$ ipython --no-banner

In [1]: import numpy as np

In [2]: from numpy import linalg as LA

In [3]: np.set_printoptions(precision=4, suppress=True, linewidth=120)

In [4]: def tidy(a):
   ...:     return np.round(a, 4) + 0
   ...: 

In [5]: sig = 5 * 0.7 ** np.arange(3)

In [6]: Q, _ = LA.qr(np.array([[0.7, -0.3, 0.4], [-0.7, 1.7, 1.1], [-0.1, 0.1, -0.6]]))

In [7]: rng = np.random.default_rng(7556)

In [8]: X = rng.normal(size=(31, 3)) * sig @ Q

In [9]: print(tidy(X))
[[  1.1973   3.1826   0.8626]
 [ -6.1544  -5.5964   1.8142]
 [  9.1655   3.8099   2.1647]
 [  2.5118   3.7408  -3.1623]
 [  7.5771   3.042   -1.6021]
 [ -0.6898   3.5141  -0.5011]
 [ -3.0721  -4.6605  -4.7303]
 [  4.7592   7.8273  -4.6588]
 [  4.2331  -0.8545  -0.7406]
 [ -6.443   -6.0549   2.502 ]
 [  6.5622   7.0318  -0.8625]
 [ -1.8237  -0.7524   1.8283]
 [ -9.3772  -2.6783   0.9908]
 [  6.769    3.4015   0.5781]
 [ -6.23    -8.5108   0.0805]
 [  0.5577  -0.8195  -0.3457]
 [  2.7008   3.7434   2.5486]
 [ -7.4315  -4.5655   1.9266]
 [ -5.5159   4.816   -1.3128]
 [  2.9396  11.2797  -3.3976]
 [  8.6429   3.7381  -0.2863]
 [  2.0307   3.0462  -2.6771]
 [ -1.1483 -10.2986  -2.7562]
 [  3.9403   4.5225   2.1435]
 [ -0.1307   3.286   -3.5427]
 [  4.7324   5.3592  -2.0024]
 [ -4.8451  -8.0651  -0.9325]
 [  1.0576  -3.517   -3.2256]
 [ -1.9662   2.0412   0.2674]
 [ -0.8492   1.4772   1.0904]
 [  2.9522  -0.9923   2.1132]]

In [10]: print(tidy(LA.norm(X[27], 1)), tidy(LA.norm(X[27], np.inf)))
7.8003 3.517

In [11]: print(LA.norm(X, axis=1).argmax())
19

In [12]: print(tidy(LA.norm(X[27] - X[23])))
10.0881

In [13]: print(tidy(LA.norm(X, "nuc")))
64.7551

In [14]: print(tidy(LA.norm(X) ** 2 / LA.norm(X, 2) ** 2))
1.3231

In [15]: LA.norm(X, axis=2)
AxisError: axis 2 is out of bounds for array of dimension 2


In [16]: print(tidy(X[27] @ X[23]))
-18.6523
